>>> import numpy as np
>>> np.set_printoptions(precision=2, suppress=True, linewidth=160, legacy="1.25")
>>> arr = np.loadtxt("arr.csv", delimiter=",")
>>> arr
array([[ 1.1 ,  4.4 , -4.83,  3.53, -3.48,  5.62],
       [ 5.16,  1.86, -1.05, -2.08, -3.35, -7.3 ],
       [-0.33, -2.73, -1.5 ,  8.56,  4.02, -0.87],
       [ 4.54, -5.86,  5.88, -1.45, -0.37, -2.87],
       [-3.95, -5.7 ,  6.99,  1.29,  1.23,  0.04],
       [-4.41,  0.22,  6.12, -0.27, -3.54,  5.52],
       [-3.91, -3.23,  1.1 , -5.71,  2.33,  5.92],
       [ 0.51, -8.32,  2.94,  1.31,  0.48, -4.47],
       [-5.94,  1.66,  3.21, -1.48, -0.51, -7.01],
       [-1.95, -1.17,  4.1 , -8.06,  1.6 , -3.24],
       [ 5.94, -1.42, -2.25,  4.39, -4.59,  4.17],
       [ 1.57,  8.95,  2.21, -2.35, -1.6 , -2.13]])
>>> hat = arr @ np.linalg.solve(arr.T @ arr, arr.T)
>>> np.allclose(hat @ hat, hat)
True
>>> np.trace(hat)
6.0
>>> np.linalg.matrix_rank(np.eye(12) - hat)
6
>>> np.diag(hat)
array([0.32, 0.47, 0.61, 0.55, 0.38, 0.65, 0.5 , 0.39, 0.65, 0.33, 0.47, 0.69])
>>> dist = np.linalg.norm(arr[:, None] - arr[None], axis=-1)
>>> dist.mean(axis=1).argmax()
0
>>> print((dist + 1e9 * np.eye(12)).round(6).argmin(axis=1))
[10 11  7  7  7  4  5  3  9  8  0  1]
>>> dist.shape
(12, 12)
>>> print(np.unravel_index(dist.round(6).argmax(), dist.shape))
(0, 9)
>>> print(np.flatnonzero(dist[2] < dist.mean() / 2))
[2]
>>> np.linalg.matrix_rank(dist ** 2)
8
>>> Xc = arr - arr.mean(axis=1)
Traceback (most recent call last):
  File "<python-input-16>", line 1, in <module>
    Xc = arr - arr.mean(axis=1)
         ~~~~^~~~~~~~~~~~~~~~~~
ValueError: operands could not be broadcast together with shapes (12,6) (12,) 
>>> Xc = arr - arr.mean(axis=0)
>>> U, s, Vt = np.linalg.svd(Xc, full_matrices=False)
>>> round((s ** 2).sum() ** 2 / (s ** 4).sum(), 2)
4.19
>>> np.abs(U[:, 0]).argmax()
0
>>> s ** 2 / (s ** 2).sum()
array([0.33, 0.25, 0.22, 0.11, 0.06, 0.02])
>>> U, s = np.linalg.svd(arr)
Traceback (most recent call last):
  File "<python-input-22>", line 1, in <module>
    U, s = np.linalg.svd(arr)
    ^^^^
ValueError: too many values to unpack (expected 2)
>>> U, s, Vt = np.linalg.svd(arr, full_matrices=False)
>>> print(np.abs(U[:, 0]).round(6).argmax())
0
>>> np.round(Vt @ Vt.T, 2) + 0
array([[1., 0., 0., 0., 0., 0.],
       [0., 1., 0., 0., 0., 0.],
       [0., 0., 1., 0., 0., 0.],
       [0., 0., 0., 1., 0., 0.],
       [0., 0., 0., 0., 1., 0.],
       [0., 0., 0., 0., 0., 1.]])
>>> np.round(U.T @ U, 2) + 0
array([[1., 0., 0., 0., 0., 0.],
       [0., 1., 0., 0., 0., 0.],
       [0., 0., 1., 0., 0., 0.],
       [0., 0., 0., 1., 0., 0.],
       [0., 0., 0., 0., 1., 0.],
       [0., 0., 0., 0., 0., 1.]])
>>> U.shape, s.shape, Vt.shape
((12, 6), (6,), (6, 6))
>>> print(s / s[0])
[1.   0.83 0.78 0.56 0.48 0.26]
>>> round(float(np.sqrt((s ** 2).sum())), 2), np.round(np.linalg.norm(arr), 2)
(34.65, 34.65)
>>> np.abs(Vt[0])
array([0.31, 0.47, 0.58, 0.39, 0.2 , 0.38])
>>> u = np.array([-3, 3, -2, 1])
>>> data = np.array([np.roll(u, i) for i in range(4)])
>>> data
array([[-3,  3, -2,  1],
       [ 1, -3,  3, -2],
       [-2,  1, -3,  3],
       [ 3, -2,  1, -3]])
>>> print(np.allclose(data @ data.T, data.T @ data))
True
>>> data @ data
array([[ 19, -22,  22, -18],
       [-18,  19, -22,  22],
       [ 22, -18,  19, -22],
       [-22,  22, -18,  19]])
>>> data.inv()
Traceback (most recent call last):
  File "<python-input-36>", line 1, in <module>
    data.inv()
    ^^^^^^^^
AttributeError: 'numpy.ndarray' object has no attribute 'inv'
>>> print(np.trace(data))
-12
>>> np.round(np.linalg.det(data), 2)
45.0
>>> B = np.array([[-2, -2, -3], [0, 5, -2], [-4, 3, 2], [-4, -5, 3]])
>>> np.einsum("ik,kj->ij", data, B)
array([[ 10,  10,   2],
       [ -6,   2,   3],
       [  4, -15,   7],
       [  2,   2, -12]])
>>> print(np.einsum("ik,kj->ji", data, B))
[[ 10  -6   4   2]
 [ 10   2 -15   2]
 [  2   3   7 -12]]
>>> B @ data
Traceback (most recent call last):
  File "<python-input-42>", line 1, in <module>
    B @ data
    ~~^~~~~~
ValueError: matmul: Input operand 1 has a mismatch in its core dimension 0, with gufunc signature (n?,k),(k,m?)->(n?,m?) (size 4 is different from 3)
>>> print(np.einsum("ij,ij->i", data, data))
[23 23 23 23]
>>> print(np.linalg.matrix_rank(data @ B))
3
>>> print(np.vstack([data, B.T]).shape)
(7, 4)
>>> np.einsum("ij->j", data)
array([-1, -1, -1, -1])
>>> B = data / np.sqrt((data ** 2).mean(axis=1, keepdims=True))
>>> np.linalg.norm(B, axis=1)
array([2., 2., 2., 2.])
>>> B[2]
array([-0.83,  0.42, -1.25,  1.25])
>>> np.linalg.matrix_rank(B) == np.linalg.matrix_rank(data)
True
>>> data - data.mean(axis=1, keepdims=True)
array([[-2.75,  3.25, -1.75,  1.25],
       [ 1.25, -2.75,  3.25, -1.75],
       [-1.75,  1.25, -2.75,  3.25],
       [ 3.25, -1.75,  1.25, -2.75]])
>>> B = data[0, 0] * data[1:] - np.outer(data[1:, 0], data[0])
>>> B
array([[ 0,  6, -7,  5],
       [ 0,  3,  5, -7],
       [ 0, -3,  3,  6]])
>>> np.linalg.matrix_rank(B), np.linalg.matrix_rank(data)
(3, 4)
>>> np.flatnonzero(~B.round(6).any(axis=1))
array([], dtype=int64)
>>> x0 = np.array([1, 1, 2, 2])
>>> y = data @ x0
>>> b, lr = np.zeros(4), 1 / np.linalg.norm(data, 2) ** 2
>>> for i in range(3):
...     b -= lr * data.T @ (data @ b - y)
...     if i % 1 == 0: print(i, round(np.linalg.norm(data @ b - y), 2))
... 
0 3.63
1 3.53
2 3.43
>>> b
array([-0.03, -0.03,  0.14,  0.14])
>>> print(round(float(np.linalg.cond(data)), 2))
9.0
>>> F = np.load("case6.npy")
>>> F
array([[-1,  5, -1,  5],
       [-5, -2, -5, -2],
       [-1,  5, -1,  5],
       [-5, -2, -5, -2]])
>>> # column 2 repeats column 0
>>> rank = np.linalg.matrix_rank(F)
>>> rank
2
>>> null = np.linalg.svd(F)[2][rank:].T
>>> np.allclose(F @ null, 0)
True
>>> [int(np.linalg.matrix_rank(F[:, :j + 1])) for j in range(4)]
[1, 2, 2, 2]
>>> np.round(null @ null.T, 2) + 0
array([[ 0.5,  0. , -0.5,  0. ],
       [ 0. ,  0.5,  0. , -0.5],
       [-0.5,  0. ,  0.5,  0. ],
       [ 0. , -0.5,  0. ,  0.5]])
>>> print(np.linalg.matrix_rank(F.T @ F), np.linalg.matrix_rank(F @ F.T))
2 2
>>> [int(np.linalg.matrix_rank(F[:i])) for i in range(1, len(F) + 1)]
[1, 2, 2, 2]
>>> np.round(F @ null, 2) + 0
array([[0., 0.],
       [0., 0.],
       [0., 0.],
       [0., 0.]])
